$ ipython --no-banner

In [1]: import numpy as np

In [2]: from numpy import linalg as LA

In [3]: np.set_printoptions(suppress=True, linewidth=120)

In [4]: mat = np.diag(np.array([0, 4, 0, 0])) + -3 * np.eye(4, k=1) + -3 * np.eye(4, k=-1)

In [5]: mat
Out[5]: 
array([[ 0., -3.,  0.,  0.],
       [-3.,  4., -3.,  0.],
       [ 0., -3.,  0., -3.],
       [ 0.,  0., -3.,  0.]])

In [6]: # equal to its transpose

In [7]: evals, vecs = LA.eigh(mat)

In [8]: np.round(LA.eigvalsh(mat @ mat), 1)
Out[8]: array([ 1.7,  5.3, 15.3, 47.7])

In [9]: np.round(LA.svd(mat, compute_uv=False), 1)
Out[9]: array([6.9, 3.9, 2.3, 1.3])

In [10]: np.abs(vecs[:, -1]).round(6).argmax()
Out[10]: np.int64(1)

In [11]: (evals > 1e-8).sum(), (evals < -1e-8).sum()
Out[11]: (np.int64(2), np.int64(2))

In [12]: np.round(vecs @ np.diag(evals) @ vecs.T, 1) + 0
Out[12]: 
array([[ 0., -3.,  0.,  0.],
       [-3.,  4., -3.,  0.],
       [ 0., -3.,  0., -3.],
       [ 0.,  0., -3.,  0.]])

In [13]: np.round(np.abs(vecs[:, -1]), 1)
Out[13]: array([0.4, 0.8, 0.4, 0.2])

In [14]: F = np.loadtxt("test1.csv", delimiter=",")

In [15]: F
Out[15]: 
array([[1., 1., 0.],
       [3., 1., 2.],
       [3., 0., 3.]])

In [16]: # rows and columns are dependent

In [17]: M2 = F / LA.norm(F, axis=1, keepdims=True)

In [18]: G = M2 @ M2.T

In [19]: np.argwhere(np.triu(np.abs(G) > 0.95, 1))
Out[19]: array([], shape=(0, 2), dtype=int64)

In [20]: round(float(np.degrees(np.arccos(np.clip(G[0, 1], -1, 1)))), 1)
Out[20]: 40.9

In [21]: np.unique(F.round(6), axis=0).shape
Out[21]: (3, 3)

In [22]: np.abs(np.diag(LA.qr(F)[1])) > 1e-9
Out[22]: array([ True,  True, False])

In [23]: np.round(F @ LA.pinv(F) @ F, 1) + 0
Out[23]: 
array([[1., 1., 0.],
       [3., 1., 2.],
       [3., 0., 3.]])

In [24]: LA.lstsq(F[:-1].T, F[-1])[2]
Out[24]: np.int32(2)

In [25]: np.allclose(F, F.T)
Out[25]: False

In [26]: LA.determinant(F)
Traceback (most recent call last):
  Cell In[26], line 1
    LA.determinant(F)
AttributeError: module 'numpy.linalg' has no attribute 'determinant'


In [27]: (F - F.T) / 2
Out[27]: 
array([[ 0. , -1. , -1.5],
       [ 1. ,  0. ,  1. ],
       [ 1.5, -1. ,  0. ]])

In [28]: np.round(LA.matrix_power(F, 4), 1)
Out[28]: 
array([[ 64.,  22.,  42.],
       [192.,  64., 128.],
       [192.,  63., 129.]])

In [29]: round(float(LA.det(F)), 1)
Out[29]: -0.0

In [30]: M2 = np.array([[0, 1, 1, 4], [-4, 2, 2, -1], [-4, 1, 2, 4], [-2, 3, 4, -2]])

In [31]: data = M2.T @ M2

In [32]: data
Out[32]: 
array([[ 36, -18, -24,  -8],
       [-18,  15,  19,   0],
       [-24,  19,  25,   2],
       [ -8,   0,   2,  37]])

In [33]: # equal to its transpose

In [34]: np.einsum("ii->", data)
Out[34]: np.int64(113)

In [35]: np.round(LA.eigvals(data).sum().real, 1)
Out[35]: np.float64(113.0)

In [36]: np.round(LA.eigvals(data), 1)
Out[36]: array([69.3, 36.4,  7. ,  0.3])

In [37]: np.einsum("ij,ji->", data, data)
Out[37]: np.int64(6173)

In [38]: round(LA.det(2 * data), 1), round(float(LA.det(data)), 1)
Out[38]: (np.float64(87616.0), 5476.0)

In [39]: np.kron(np.eye(2, dtype=int), data)
Out[39]: 
array([[ 36, -18, -24,  -8,   0,   0,   0,   0],
       [-18,  15,  19,   0,   0,   0,   0,   0],
       [-24,  19,  25,   2,   0,   0,   0,   0],
       [ -8,   0,   2,  37,   0,   0,   0,   0],
       [  0,   0,   0,   0,  36, -18, -24,  -8],
       [  0,   0,   0,   0, -18,  15,  19,   0],
       [  0,   0,   0,   0, -24,  19,  25,   2],
       [  0,   0,   0,   0,  -8,   0,   2,  37]])

In [40]: x = np.ones(4)

In [41]: for _ in range(3):
    ...:     x = data @ x
    ...:     x /= LA.norm(x)
    ...:     print(round(x @ data @ x, 1))
    ...: 
55.1
65.8
68.2

In [42]: round(float(LA.eigvalsh(data)[-1]), 1)
Out[42]: 69.3

In [43]: M2 = data / np.sqrt((data ** 2).mean(axis=1, keepdims=True))

In [44]: M2[2].round(1)
Out[44]: array([-1.2,  1. ,  1.3,  0.1])

In [45]: Uu, sv = LA.svd(data)
Traceback (most recent call last):
  Cell In[45], line 1
    Uu, sv = LA.svd(data)
ValueError: too many values to unpack (expected 2)


In [46]: Uu, sv, Vt = LA.svd(data, full_matrices=False)

In [47]: np.round(Uu.T @ data @ Vt.T, 1) + 0
Out[47]: 
array([[69.3,  0. ,  0. ,  0. ],
       [ 0. , 36.4,  0. ,  0. ],
       [ 0. ,  0. ,  7. ,  0. ],
       [ 0. ,  0. ,  0. ,  0.3]])

In [48]: np.allclose(Uu * sv @ Vt, data)
Out[48]: True

In [49]: Uu.shape, sv.shape, Vt.shape
Out[49]: ((4, 4), (4,), (4, 4))

In [50]: np.abs(Uu[:, 0]).round(6).argmax()
Out[50]: np.int64(0)

In [51]: Uu, sv, Vt = LA.svd(data)

In [52]: np.argmax(sv[:-1] / (sv[1:] + 1e-6)) + 1
Out[52]: np.int64(3)

In [53]: M2 = Uu[:, :3] @ np.diag(sv[:3]) @ Vt[:3]

In [54]: round(float(np.abs(data - M2).max()), 1)
Out[54]: 0.2

In [55]: M2 = np.array([[-1.2, 0.9, -2.2],
    ...:     [0.1, 0.1, 0.5],
    ...:     [0.5, -1.4, 0.6],
    ...:     [-0.8, -0.2, -0.6]])

In [56]: W2 = np.array([[-0.7, 0.0, 0.0, 0.5], [0.6, -0.3, 0.0, 0.2], [0.9, 0.2, -0.3, -2.5]])

In [57]: A = M2 @ W2

In [58]: A.round(1)
Out[58]: 
array([[-0.6, -0.7,  0.7,  5.1],
       [ 0.4,  0.1, -0.2, -1.2],
       [-0.6,  0.5, -0.2, -1.5],
       [-0.1, -0.1,  0.2,  1.1]])

In [59]: rank = LA.matrix_rank(A)

In [60]: rank
Out[60]: np.int64(3)

In [61]: null = LA.svd(A)[2][rank:].T

In [62]: np.round(A @ null, 1) + 0
Out[62]: 
array([[0.],
       [0.],
       [0.],
       [0.]])

In [63]: np.round(null[:, 0] / null[np.abs(null[:, 0]).round(6).argmax(), 0], 1)
Out[63]: array([-0.1, -0.4,  1. , -0.2])

In [64]: LA.matrix_rank(A.T @ A), LA.matrix_rank(A @ A.T)
Out[64]: (np.int64(3), np.int64(3))

In [65]: [int(LA.matrix_rank(A[:i])) for i in range(1, len(A) + 1)]
Out[65]: [1, 2, 3, 3]

In [66]: x = np.array([-3, -1, -1, 4])

In [67]: np.round(A @ np.ones(4), 1)
Out[67]: array([ 4.4, -0.8, -1.8,  1.1])

In [68]: np.round(A @ x, 1)
Out[68]: array([22.2, -6. , -4.5,  4.4])

In [69]: np.sign((A @ x).round(6))
Out[69]: array([ 1., -1., -1.,  1.])

In [70]: LA.norm(A @ x) <= LA.norm(A, 2) * LA.norm(x) + 1e-9
Out[70]: np.True_

In [71]: (A @ x).argmax()
Out[71]: np.int64(0)

In [72]: np.round(np.einsum("ij,j->i", A, x), 1)
Out[72]: array([22.2, -6. , -4.5,  4.4])

In [73]: np.round(A @ np.eye(4)[3], 1)
Out[73]: array([ 5.1, -1.2, -1.5,  1.1])

In [74]: P = np.triu(np.array([[2, 0, 1, 1], [1, -1, -1, -2], [2, 1, -2, 0], [2, 1, 1, 1]]), 1) + np.eye(4)

In [75]: M2 = P @ A @ LA.inv(P)

In [76]: np.round(np.poly(M2), 1) + 0
Out[76]: array([ 1. , -0.3,  0.8,  0. ,  0. ])

In [77]: round(float(LA.det(M2)), 1)
Out[77]: 0.0

In [78]: np.round(P @ A - A @ P, 1) + 0
Out[78]: 
array([[-0.8,  0.5, -0.1, -1.3],
       [ 0.8, -0.4, -0.5, -0.9],
       [ 0. ,  0. ,  1.2,  1.7],
       [ 0. ,  0. ,  0. ,  0. ]])

In [79]: M2.round(1)
Out[79]: 
array([[-1.4, -0.2,  1.8,  5.5],
       [ 1.3, -0.4, -2. , -3.8],
       [-0.6,  0.5,  1. ,  0.2],
       [-0.1, -0.1,  0.2,  1. ]])

In [80]: Uu, sv, Vt = LA.svd(A)

In [81]: vecs = Vt[:(sv > 1e-8).sum()]

In [82]: rng = np.random.default_rng(5)

In [83]: x = A[1] + -3 * A[3] + rng.integers(2) * np.eye(4)[3]

In [84]: x.round(1)
Out[84]: array([ 0.7,  0.2, -0.7, -3.4])

In [85]: np.allclose(vecs.T @ vecs @ x, x)
Out[85]: False

In [86]: feats = np.array([[-1, 5, 5], [-1, 5, 5], [-1, 0, 2]])

In [87]: rank = LA.matrix_rank(feats)

In [88]: rank
Out[88]: np.int64(2)

In [89]: null = LA.svd(feats)[2][rank:].T

In [90]: null.shape
Out[90]: (3, 1)

In [91]: np.round(null @ null.T, 1)
Out[91]: 
array([[ 0.7, -0.2,  0.4],
       [-0.2,  0.1, -0.1],
       [ 0.4, -0.1,  0.2]])

In [92]: [int(LA.matrix_rank(np.delete(feats, i, axis=0))) for i in range(3)]
Out[92]: [2, 2, 1]
